$ ipython --no-banner

In [1]: import numpy as np

In [2]: np.set_printoptions(precision=2, suppress=True, linewidth=200)

In [3]: def rd(a):
   ...:     return np.round(a, 2) + 0
   ...: 

In [4]: data = np.abs(np.array([[2, 2, 2, 1, 1, 1, 0, 1],
   ...:     [2, 2, 0, 0, 2, 0, 2, 0],
   ...:     [1, 1, 2, 1, 2, 0, 0, 1],
   ...:     [0, 0, 0, 1, 2, 1, 1, 2],
   ...:     [1, 2, 0, 1, 0, 0, 0, 2],
   ...:     [2, 1, 2, 1, 2, 1, 2, 2],
   ...:     [2, 1, 0, 1, 1, 0, 0, 1],
   ...:     [1, 1, 1, 0, 2, 0, 0, 2]])) + np.eye(8)

In [5]: data = data / data.sum(axis=1, keepdims=True)

In [6]: rd(data)
Out[6]: 
array([[0.27, 0.18, 0.18, 0.09, 0.09, 0.09, 0.  , 0.09],
       [0.22, 0.33, 0.  , 0.  , 0.22, 0.  , 0.22, 0.  ],
       [0.11, 0.11, 0.33, 0.11, 0.22, 0.  , 0.  , 0.11],
       [0.  , 0.  , 0.  , 0.25, 0.25, 0.12, 0.12, 0.25],
       [0.14, 0.29, 0.  , 0.14, 0.14, 0.  , 0.  , 0.29],
       [0.14, 0.07, 0.14, 0.07, 0.14, 0.14, 0.14, 0.14],
       [0.29, 0.14, 0.  , 0.14, 0.14, 0.  , 0.14, 0.14],
       [0.12, 0.12, 0.12, 0.  , 0.25, 0.  , 0.  , 0.38]])

In [7]: x0 = np.array([1, 6, -3, -2, -1, -5, 1, -9])

In [8]: rhs = data @ x0

In [9]: b, lr = np.zeros(8), 1 / np.linalg.norm(data, 2) ** 2

In [10]: for i in range(3):
    ...:     b -= lr * data.T @ (data @ b - rhs)
    ...:     if i % 1 == 0: print(i, round(np.linalg.norm(data @ b - rhs), 2))
    ...: 
0 4.03
1 3.41
2 2.89

In [11]: rd(np.linalg.cond(data))
Out[11]: np.float64(23.16)

In [12]: rd(b)
Out[12]: array([ 0.31,  1.12, -1.72, -1.95, -2.13, -1.23,  0.38, -4.11])

In [13]: rd(np.sort(np.abs(np.linalg.eigvals(data)))[::-1])
Out[13]: array([1.  , 0.34, 0.34, 0.25, 0.25, 0.13, 0.11, 0.11])

In [14]: print(data.sum(axis=1))
[1. 1. 1. 1. 1. 1. 1. 1.]

In [15]: p = np.eye(8)[7]

In [16]: for _ in range(7):
    ...:     p = p @ data
    ...:     print(p.round(2))
    ...: 
[0.12 0.12 0.12 0.   0.25 0.   0.   0.38]
[0.16 0.2  0.11 0.06 0.2  0.01 0.03 0.24]
[0.17 0.2  0.1  0.07 0.19 0.02 0.06 0.19]
[0.17 0.2  0.09 0.08 0.19 0.03 0.06 0.18]
[0.17 0.19 0.09 0.08 0.18 0.03 0.07 0.18]
[0.17 0.19 0.09 0.08 0.18 0.03 0.07 0.18]
[0.17 0.19 0.09 0.08 0.18 0.03 0.07 0.18]

In [17]: T = np.stack([data, 3 * data, data[::-1]])

In [18]: rd(np.linalg.det(T))
Out[18]: array([ 0.  , -0.07,  0.  ])

In [19]: np.linalg.matrix_rank(T)
Out[19]: array([8, 8, 8])

In [20]: print(np.linalg.matrix_rank(T.reshape(3, -1)))
2

In [21]: x0 = np.array([1, -1, -1, 1, 1, 1, 1, -1])

In [22]: a = np.maximum(data @ x0, 0)

In [23]: rd(np.tanh(data @ x0))
Out[23]: array([ 0.09,  0.32, -0.11,  0.46, -0.14,  0.28,  0.4 , -0.24])

In [24]: x0 = np.array([2, 3, -3, 1, 1, -1, 0, 2])

In [25]: rd(np.einsum("ij,j->i", data, x0))
Out[25]: array([0.82, 1.67, 0.11, 0.88, 2.  , 0.43, 1.57, 1.25])

In [26]: rd(data @ x0)
Out[26]: array([0.82, 1.67, 0.11, 0.88, 2.  , 0.43, 1.57, 1.25])

In [27]: print(rd(data @ np.eye(8)[7]))
[0.09 0.   0.11 0.25 0.29 0.14 0.14 0.38]

In [28]: print(np.linalg.norm(data @ x0) <= np.linalg.norm(data, 2) * np.linalg.norm(x0) + 1e-9)
True

In [29]: M = np.array([[-2, 8, 0, 0, 0, 0],
    ...:     [3, 1, 0, 0, 0, 0],
    ...:     [-9, 0, 0, 0, 0, 0],
    ...:     [0, 0, -2, 8, 0, 0],
    ...:     [0, 0, 3, 1, 0, 0],
    ...:     [0, 0, -9, 0, 0, 0],
    ...:     [0, 0, 0, 0, -2, 8],
    ...:     [0, 0, 0, 0, 3, 1],
    ...:     [0, 0, 0, 0, -9, 0]])

In [30]: x0 = np.array([1, -3, 1, 2, 2, 0])

In [31]: np.einsum("ij,j->i", M, x0)
Out[31]: array([-26,   0,  -9,  14,   5,  -9,  -4,   6, -18])

In [32]: M @ x0
Out[32]: array([-26,   0,  -9,  14,   5,  -9,  -4,   6, -18])

In [33]: (M @ x0).argmax()
Out[33]: np.int64(3)

In [34]: M * x0
Out[34]: 
array([[ -2, -24,   0,   0,   0,   0],
       [  3,  -3,   0,   0,   0,   0],
       [ -9,   0,   0,   0,   0,   0],
       [  0,   0,  -2,  16,   0,   0],
       [  0,   0,   3,   2,   0,   0],
       [  0,   0,  -9,   0,   0,   0],
       [  0,   0,   0,   0,  -4,   0],
       [  0,   0,   0,   0,   6,   0],
       [  0,   0,   0,   0, -18,   0]])

In [35]: M @ np.eye(6)[1]
Out[35]: array([8., 1., 0., 0., 0., 0., 0., 0., 0.])
